$ ipython --no-banner

In [1]: import numpy as np

In [2]: np.set_printoptions(precision=4, suppress=True, linewidth=120, sign=" ")

In [3]: W0 = np.load("w.npy")

In [4]: W0
Out[4]: 
array([[  0,  18,   0,   3,   0,   3,   4,  14],
       [ 10,   0,   0,  11,   7,   0,  16,  14],
       [  7,   0,   0,  17,   0,   0,  14,   8],
       [  5,   0,  18,   0,  17,  10,   0,   0],
       [  0,   3,   0,   9,   0,  33,   0,   0],
       [  3,  16,   0,   0,   3,   0,   9,  18],
       [  3,   0,   2,   2,   0,  12,   0,   0],
       [  0,   0,  15,   9,   9,   0,   0,  12],
       [  0,   4,   0,  12,   0,   0,   5,  10],
       [  1,   0,  22,   0,  18,   0,   0,   2],
       [  0,   9,   0,  25,   0,  10,   0,   5],
       [  1,   7,  10,   0,  11,   6,   0,   5],
       [  1,   0,   2,  20,   0,   0,   1,   0],
       [  0,   0,   1,  25,   0,  35,   0,   0],
       [  0,   0,   4,  25,   0,   0,   0,   0],
       [  0,   0,  17,   8,   0,  24,   0,   0],
       [  6,   0,   0,   6,   0,   0,   5,   0],
       [  0,   7,  34,   0,  22,  19,   0,   0],
       [  6,   0,   0,  11,   0,   0,   8,   3],
       [  0,   0,   2,  26,   0,  13,   0,   0],
       [ 16,   6,  15,   0,  37,   0,   6,  14],
       [  0,   0,  17,   8,   6,   2,   0,   0],
       [  0,   9,   0,  16,   0,   0,   7,  15],
       [  0,   0,   0,  27,   0,  26,   0,   0],
       [  0,   0,   0,  32,   0,   4,   7,   0],
       [  0,  11,   0,  10,   0,  18,   0,   0],
       [  4,  24,   0,   0,   7,  15,   0,   8],
       [ 10,   0,   0,  24,   0,   0,  21,  11],
       [ 10,   8,   0,   0,  12,   0,   6,   8],
       [  0,   3,  18,   0,  15,   6,   0,   3],
       [  0,   0,  15,   9,   0,  15,   0,   0],
       [ 13,   0,   0,   0,  18,   0,  11,  11]])

In [5]: Xc = W0 - W0.mean(axis=0)

In [6]: vecs = np.linalg.svd(Xc)[2][:7]

In [7]: out = Xc - Xc @ vecs.T @ vecs

In [8]: round(np.linalg.norm(out) / np.linalg.norm(Xc), 4)
Out[8]: np.float64(0.0545)

In [9]: np.round(np.cov(Xc @ vecs.T, rowvar=False), 4) + 0
Out[9]: 
array([[ 195.4799,    0.    ,    0.    ,    0.    ,    0.    ,    0.    ,    0.    ],
       [   0.    ,  143.559 ,    0.    ,    0.    ,    0.    ,    0.    ,    0.    ],
       [   0.    ,    0.    ,   69.454 ,    0.    ,    0.    ,    0.    ,    0.    ],
       [   0.    ,    0.    ,    0.    ,   38.324 ,    0.    ,    0.    ,    0.    ],
       [   0.    ,    0.    ,    0.    ,    0.    ,   25.6289,    0.    ,    0.    ],
       [   0.    ,    0.    ,    0.    ,    0.    ,    0.    ,   15.932 ,    0.    ],
       [   0.    ,    0.    ,    0.    ,    0.    ,    0.    ,    0.    ,    6.3679]])

In [10]: np.diag(vecs.T @ vecs)
Out[10]: array([ 0.411 ,  0.9965,  0.9425,  0.992 ,  0.8928,  0.9999,  0.8016,  0.9637])

In [11]: q, R = np.linalg.qr(W0)

In [12]: np.abs(np.diag(R))
Out[12]: array([ 30.133 ,  39.4111,  58.7692,  78.6335,  23.0707,  54.3954,  15.8864,  17.7185])

In [13]: np.round(q.T @ q, 4) + 0
Out[13]: 
array([[ 1.,  0.,  0.,  0.,  0.,  0.,  0.,  0.],
       [ 0.,  1.,  0.,  0.,  0.,  0.,  0.,  0.],
       [ 0.,  0.,  1.,  0.,  0.,  0.,  0.,  0.],
       [ 0.,  0.,  0.,  1.,  0.,  0.,  0.,  0.],
       [ 0.,  0.,  0.,  0.,  1.,  0.,  0.,  0.],
       [ 0.,  0.,  0.,  0.,  0.,  1.,  0.,  0.],
       [ 0.,  0.,  0.,  0.,  0.,  0.,  1.,  0.],
       [ 0.,  0.,  0.,  0.,  0.,  0.,  0.,  1.]])

In [14]: q.shape, R.shape
Out[14]: ((32, 8), (8, 8))

In [15]: np.round(np.trace(q @ q.T), 4)
Out[15]: np.float64(8.0)

In [16]: U, s, VT = np.linalg.svd(W0, full_matrices=False)

In [17]: U.shape, s.shape, VT.shape
Out[17]: ((32, 8), (8,), (8, 8))

In [18]: (s > 1e-8).sum()
Out[18]: np.int64(8)

In [19]: s
Out[19]: array([ 104.9054,   77.3124,   64.586 ,   46.1069,   31.691 ,   23.0723,   14.4162,    7.6149])

In [20]: round(np.sqrt((s ** 2).sum()), 4), round(np.linalg.norm(W0), 4)
Out[20]: (np.float64(158.373), np.float64(158.373))

In [21]: np.abs(U[:, 0]).round(6).argmax()
Out[21]: np.int64(13)

In [22]: s / s[0]
Out[22]: array([ 1.    ,  0.737 ,  0.6157,  0.4395,  0.3021,  0.2199,  0.1374,  0.0726])

In [23]: np.cumsum(s ** 2) / np.sum(s ** 2)
Out[23]: array([ 0.4388,  0.6771,  0.8434,  0.9281,  0.9682,  0.9894,  0.9977,  1.    ])

In [24]: np.round(U.T @ W0 @ VT.T, 4) + 0
Out[24]: 
array([[ 104.9054,    0.    ,    0.    ,    0.    ,    0.    ,    0.    ,    0.    ,    0.    ],
       [   0.    ,   77.3124,    0.    ,    0.    ,    0.    ,    0.    ,    0.    ,    0.    ],
       [   0.    ,    0.    ,   64.586 ,    0.    ,    0.    ,    0.    ,    0.    ,    0.    ],
       [   0.    ,    0.    ,    0.    ,   46.1069,    0.    ,    0.    ,    0.    ,    0.    ],
       [   0.    ,    0.    ,    0.    ,    0.    ,   31.691 ,    0.    ,    0.    ,    0.    ],
       [   0.    ,    0.    ,    0.    ,    0.    ,    0.    ,   23.0723,    0.    ,    0.    ],
       [   0.    ,    0.    ,    0.    ,    0.    ,    0.    ,    0.    ,   14.4162,    0.    ],
       [   0.    ,    0.    ,    0.    ,    0.    ,    0.    ,    0.    ,    0.    ,    7.6149]])

In [25]: np.allclose(U * s @ VT, W0)
Out[25]: True

In [26]: Xc = (W0 - W0.mean(axis=0)) / W0.std(axis=0)

In [27]: np.argwhere(np.abs(Xc) > 2)
Out[27]: 
array([[  0,   1],
       [  1,   6],
       [  4,   5],
       [  5,   7],
       [ 13,   5],
       [ 17,   2],
       [ 20,   0],
       [ 20,   4],
       [ 24,   3],
       [ 26,   1],
       [ 27,   6],
       [ 31,   0]])

In [28]: beta = np.linalg.lstsq(np.delete(Xc, 6, axis=1), Xc[:, 6])[0]

In [29]: np.round(1 - np.var(Xc[:, 6] - np.delete(Xc, 6, axis=1) @ beta), 4)
Out[29]: np.float64(0.8291)

In [30]: out = np.c_[W0[:, :1] @ np.array([[4]]), np.array([1, 0, 1, 0, 0, 1, 1, 0, 3, 0, 0, 0, 2, 1, 0, 3, 3, 3, 3, 2, 2, 3, 3, 1, 0, 2, 0, 3, 2, 2, 1, 1])]

In [31]: out
Out[31]: 
array([[  0,   1],
       [ 40,   0],
       [ 28,   1],
       [ 20,   0],
       [  0,   0],
       [ 12,   1],
       [ 12,   1],
       [  0,   0],
       [  0,   3],
       [  4,   0],
       [  0,   0],
       [  4,   0],
       [  4,   2],
       [  0,   1],
       [  0,   0],
       [  0,   3],
       [ 24,   3],
       [  0,   3],
       [ 24,   3],
       [  0,   2],
       [ 64,   2],
       [  0,   3],
       [  0,   3],
       [  0,   1],
       [  0,   0],
       [  0,   2],
       [ 16,   0],
       [ 40,   3],
       [ 40,   2],
       [  0,   2],
       [  0,   1],
       [ 52,   1]])

In [32]: np.linalg.norm(np.linalg.qr(W0)[0].T @ out, axis=0) ** 2 / ((out ** 2).sum(axis=0) + 1e-12)
Out[32]: array([ 1.    ,  0.6309])

In [33]: np.round(np.linalg.lstsq(W0, out[:, 0])[0], 4) + 0
Out[33]: array([ 4.,  0.,  0.,  0.,  0.,  0.,  0.,  0.])

In [34]: np.round(np.linalg.norm(out - W0 @ np.linalg.lstsq(W0, out)[0], axis=0), 4) + 0
Out[34]: array([ 0.    ,  6.1959])

In [35]: np.linalg.matrix_rank(np.c_[W0, out])
Out[35]: np.int64(9)

In [36]: J = np.load("a.npy")

In [37]: J
Out[37]: 
array([[-3,  2,  0,  0,  0,  0],
       [ 0,  0,  0,  0,  0,  0],
       [ 2,  2,  0,  0,  0,  0],
       [ 0,  0, -3,  2,  0,  0],
       [ 0,  0,  0,  0,  0,  0],
       [ 0,  0,  2,  2,  0,  0],
       [ 0,  0,  0,  0, -3,  2],
       [ 0,  0,  0,  0,  0,  0],
       [ 0,  0,  0,  0,  2,  2]])

In [38]: # row 4 repeats row 1

In [39]: t = np.radians(135)

In [40]: R = np.eye(6)

In [41]: R[0, 0] = R[4, 4] = np.cos(t)

In [42]: R[0, 4], R[4, 0] = -np.sin(t), np.sin(t)

In [43]: R
Out[43]: 
array([[-0.7071,  0.    ,  0.    ,  0.    , -0.7071,  0.    ],
       [ 0.    ,  1.    ,  0.    ,  0.    ,  0.    ,  0.    ],
       [ 0.    ,  0.    ,  1.    ,  0.    ,  0.    ,  0.    ],
       [ 0.    ,  0.    ,  0.    ,  1.    ,  0.    ,  0.    ],
       [ 0.7071,  0.    ,  0.    ,  0.    , -0.7071,  0.    ],
       [ 0.    ,  0.    ,  0.    ,  0.    ,  0.    ,  1.    ]])

In [44]: out = J @ R.T

In [45]: np.allclose(np.linalg.norm(J, axis=1), np.linalg.norm(out, axis=1))
Out[45]: True

In [46]: np.linalg.svd(J, compute_uv=False), np.linalg.svd(out, compute_uv=False)
Out[46]: 
(array([ 3.7016,  3.7016,  3.7016,  2.7016,  2.7016,  2.7016]),
 array([ 3.7016,  3.7016,  3.7016,  2.7016,  2.7016,  2.7016]))

In [47]: np.round(np.linalg.det(R), 4), round(np.trace(R), 4)
Out[47]: (np.float64(1.0), np.float64(2.5858))

In [48]: round(np.linalg.norm(J, "nuc"), 4)
Out[48]: np.float64(19.2094)

In [49]: np.linalg.norm(J, axis=0)
Out[49]: array([ 3.6056,  2.8284,  3.6056,  2.8284,  3.6056,  2.8284])

In [50]: np.linalg.norm(J, axis=1).argmax()
Out[50]: np.int64(0)

In [51]: round(np.linalg.norm(J[8] - J[4]), 4)
Out[51]: np.float64(2.8284)

In [52]: proj = J @ np.linalg.solve(J.T @ J, J.T)

In [53]: np.allclose(proj @ proj, proj)
Out[53]: True

In [54]: q, vecs = np.linalg.qr(J[:, :1])[0], np.linalg.qr(J[:, 1:])[0]

In [55]: s = np.linalg.svd(q.T @ vecs, compute_uv=False)

In [56]: s
Out[56]: array([ 0.1961])

In [57]: np.round(np.linalg.norm(q @ q.T - vecs @ vecs.T, 2), 4)
Out[57]: np.float64(1.0)

In [58]: out = np.c_[J[:, :5] @ np.array([[1, 1, -1, 0, 2],
    ...:     [-2, 2, 3, 1, 1],
    ...:     [2, -1, -2, -3, 3],
    ...:     [-3, 2, 2, 3, -2],
    ...:     [3, 2, -2, 1, 3]]), np.array([-3, 0, -3, 2, -1, 3, -3, 1, 3])]

In [59]: out
Out[59]: 
array([[ -7,   1,   9,   2,  -4,  -3],
       [  0,   0,   0,   0,   0,   0],
       [ -2,   6,   4,   2,   6,  -3],
       [-12,   7,  10,  15, -13,   2],
       [  0,   0,   0,   0,   0,  -1],
       [ -2,   2,   0,   0,   2,   3],
       [ -9,  -6,   6,  -3,  -9,  -3],
       [  0,   0,   0,   0,   0,   1],
       [  6,   4,  -4,   2,   6,   3]])

In [60]: np.linalg.matrix_rank(out)
Out[60]: np.int64(6)

In [61]: np.round(np.linalg.norm(out - J @ np.linalg.lstsq(J, out)[0], axis=0), 4) + 0
Out[61]: array([ 0.    ,  0.    ,  0.    ,  0.    ,  0.    ,  1.4142])

In [62]: np.linalg.norm(np.linalg.qr(J)[0].T @ out, axis=0) ** 2 / ((out ** 2).sum(axis=0) + 1e-12)
Out[62]: array([ 1.    ,  1.    ,  1.    ,  1.    ,  1.    ,  0.9608])

In [63]: m1 = np.loadtxt("dump.csv", delimiter=",")

In [64]: m1
Out[64]: 
array([[  8.,   7.,   1.,  11.,   8.,   0.],
       [  3.,   5.,   4.,  14.,  15.,   0.],
       [  3.,   1.,   0.,   0.,   0.,   1.],
       [  7.,   5.,   0.,   6.,   3.,   0.],
       [  9.,   5.,   0.,   2.,   0.,   0.],
       [  3.,   1.,   0.,   0.,   0.,   1.],
       [  9.,   5.,   0.,   2.,   0.,   0.],
       [  7.,   7.,   2.,  13.,  11.,   0.],
       [  2.,   0.,   0.,   0.,   0.,   4.],
       [  5.,   3.,   0.,   3.,   1.,   0.],
       [  0.,   0.,   4.,   0.,   5.,  10.],
       [  7.,   7.,   2.,  13.,  11.,   0.],
       [  0.,   0.,   1.,   0.,   0.,   7.],
       [  0.,   0.,   0.,   0.,   0.,  10.],
       [  0.,   0.,   1.,   0.,   0.,  10.],
       [  2.,   0.,   0.,   0.,   0.,   4.],
       [  0.,   0.,   0.,   0.,   0.,   7.],
       [  3.,   5.,   4.,  14.,  15.,   0.],
       [  2.,   3.,   3.,   9.,  10.,   0.],
       [  1.,   0.,   0.,   0.,   0.,   7.],
       [  9.,   7.,   0.,   9.,   5.,   0.],
       [  8.,   5.,   0.,   4.,   0.,   0.],
       [  5.,   3.,   0.,   3.,   1.,   0.],
       [  3.,   5.,   4.,  14.,  15.,   0.],
       [  0.,   0.,   3.,   3.,   6.,   4.],
       [  0.,   1.,   3.,   6.,   8.,   1.],
       [  2.,   1.,   1.,   2.,   2.,   1.],
       [  3.,   0.,   0.,   0.,   0.,   4.],
       [  4.,   1.,   0.,   0.,   0.,   1.],
       [  3.,   3.,   2.,   7.,   7.,   0.],
       [  8.,   7.,   1.,  11.,   8.,   0.],
       [  7.,   5.,   0.,   6.,   3.,   0.],
       [  2.,   1.,   1.,   2.,   2.,   1.],
       [  4.,   5.,   3.,  12.,  12.,   0.],
       [  5.,   5.,   2.,  10.,   9.,   0.],
       [  0.,   0.,   3.,   0.,   4.,   7.],
       [  3.,   3.,   2.,   7.,   7.,   0.]])

In [65]: # rows 2 and 5 are equal

In [66]: Xc = (m1 - m1.mean(axis=0)) / m1.std(axis=0)

In [67]: Xc.std(axis=0)
Out[67]: array([ 1.,  1.,  1.,  1.,  1.,  1.])

In [68]: beta = np.linalg.lstsq(np.delete(Xc, 1, axis=1), Xc[:, 1])[0]

In [69]: round(float(1 - np.var(Xc[:, 1] - np.delete(Xc, 1, axis=1) @ beta)), 4)
Out[69]: 0.9913
